% python3 -q
>>> import numpy as np
>>> from numpy import linalg as LA
>>> np.set_printoptions(suppress=True, linewidth=100)
>>> def tidy(a):
...     return np.round(a, 3) + 0
... 
>>> sig = 10 * 0.2 ** np.arange(5)
>>> O, _ = LA.qr(np.array([[0.1, -1.0, 1.6, 1.8, -0.7],
...     [1.0, 2.7, 0.8, -0.6, -0.7],
...     [0.5, 0.7, 0.1, -0.3, -1.1],
...     [1.0, -0.6, -0.8, 1.3, 1.4],
...     [1.0, -0.4, 0.3, 1.0, 1.0]]))
>>> rng = np.random.default_rng(7482)
>>> arr = rng.normal(size=(20, 5)) * sig @ O
>>> print(tidy(arr))
[[  0.25    5.328   9.332  -2.68   -2.665]
 [ -0.826  -2.977  -3.735   1.294   0.595]
 [  0.025  -2.919  -5.758   1.892   1.296]
 [ -2.834  -7.145  -5.011   0.656   2.476]
 [ -0.208  -1.989  -2.857   0.419   1.508]
 [  0.558   4.047   5.801  -1.501  -1.922]
 [  1.161  -6.174 -14.936   4.784   3.777]
 [ -0.243  -7.441 -12.953   3.651   4.051]
 [  0.042  11.147  20.522  -6.539  -5.271]
 [ -0.383  -5.112  -8.041   2.463   2.287]
 [  1.658  -1.845  -8.431   3.347   1.219]
 [ -1.013  -7.983 -11.915   3.786   3.007]
 [  1.779 -10.943 -25.012   7.858   6.768]
 [ -0.569   2.833   7.607  -2.795  -1.183]
 [ -0.692  -1.542  -0.958   0.084   0.525]
 [  0.189   1.858   3.176  -1.142  -0.552]
 [  0.658  -4.024  -9.79    3.2     2.256]
 [  0.363   1.558   2.394  -0.796  -0.349]
 [ -0.728  -8.016 -12.921   3.485   4.13 ]
 [  0.962   1.249  -0.763   0.526  -0.276]]
>>> Xc = arr - arr.mean(axis=0)
>>> V = LA.svd(Xc)[2][:1]
>>> Y = Xc - Xc @ V.T @ V
>>> print(tidy(LA.norm(Y) / LA.norm(Xc)))
0.153
>>> print(tidy(np.diag(V.T @ V)))
[0.    0.188 0.696 0.067 0.049]
>>> print(LA.norm(Y, axis=1).round(6).argmax())
3
>>> d = LA.norm(arr[:, None] - arr[None], axis=-1)
>>> print(np.flatnonzero(d[5] < d.mean() / 2))
[ 0  5 13 15 17]
>>> print((d + 1e9 * np.eye(20)).round(6).argmin(axis=1))
[13  4  1  9  1 13  7 18  0 16 16 18  6  5  4 17  9 15  7 14]
>>> Xc = arr - arr.mean(axis=0)
>>> U, sig, Vh = LA.svd(Xc, full_matrices=False)
>>> print(np.searchsorted(np.cumsum(sig ** 2) / (sig ** 2).sum(), 0.9) + 1)
1
>>> print(LA.matrix_rank(Xc))
5
>>> F = np.load("x.npy")
>>> print(F)
[[6 2 0 0]
 [0 4 0 0]
 [6 9 3 0]
 [0 0 4 9]
 [0 0 0 0]]
>>> O, V = LA.qr(F[:, :3])[0], LA.qr(F[:, 3:])[0]
>>> sig = LA.svd(O.T @ V, compute_uv=False)
>>> print((sig > 0.9).sum())
1
>>> print(tidy(sig))
[0.949]
